% ipython --no-banner

In [1]: import numpy as np

In [2]: np.set_printoptions(precision=2, suppress=True, linewidth=200)

In [3]: F = np.load("w.npy")

In [4]: F
Out[4]: 
array([[-0.1 ,  0.9 ],
       [ 0.18,  0.48]])

In [5]: # column 1 is much longer than the rest

In [6]: hat = np.triu(np.array([[3, 3], [0, 2]]), 1) + np.eye(2)

In [7]: other = hat @ F @ np.linalg.inv(hat)

In [8]: np.round(np.trace(other), 2), np.trace(F)
Out[8]: (np.float64(0.38), np.float64(0.38))

In [9]: hat @ F - F @ hat
Out[9]: 
array([[ 0.54,  1.74],
       [ 0.  , -0.54]])

In [10]: other
Out[10]: 
array([[ 0.44,  1.02],
       [ 0.18, -0.06]])

In [11]: other = F / np.sqrt((F ** 2).mean(axis=1, keepdims=True))

In [12]: other[1]
Out[12]: array([0.5 , 1.32])

In [13]: np.linalg.matrix_rank(other) == np.linalg.matrix_rank(F)
Out[13]: np.True_

In [14]: np.linalg.matrix_rank(F - F.mean(axis=1, keepdims=True))
Out[14]: np.int64(1)

In [15]: F.mean(axis=0)
Out[15]: array([0.04, 0.69])

In [16]: np.abs(F).max()
Out[16]: np.float64(0.9)

In [17]: np.count_nonzero(F)
Out[17]: np.int64(4)

In [18]: x = np.array([7, 6])

In [19]: rhs = F @ x

In [20]: c, lr = np.zeros(2), 1 / np.linalg.norm(F, 2) ** 2

In [21]: for i in range(25):
    ...:     c -= lr * F.T @ (F @ c - rhs)
    ...:     if i % 5 == 0: print(i, round(np.linalg.norm(F @ c - rhs), 2))
    ...: 
0 1.39
5 1.13
10 0.91
15 0.74
20 0.6

In [22]: round(float(np.linalg.cond(F)), 2)
Out[22]: 4.95

In [23]: c
Out[23]: array([4.52, 5.99])

In [24]: t3 = np.stack([F, -1 * F, F[::-1]])

In [25]: np.linalg.det(t3)
Out[25]: array([-0.21, -0.21,  0.21])

In [26]: np.linalg.matrix_rank(t3)
Out[26]: array([2, 2, 2])

In [27]: t3.shape
Out[27]: (3, 2, 2)

In [28]: np.linalg.matrix_rank(t3.reshape(3, -1))
Out[28]: np.int64(2)
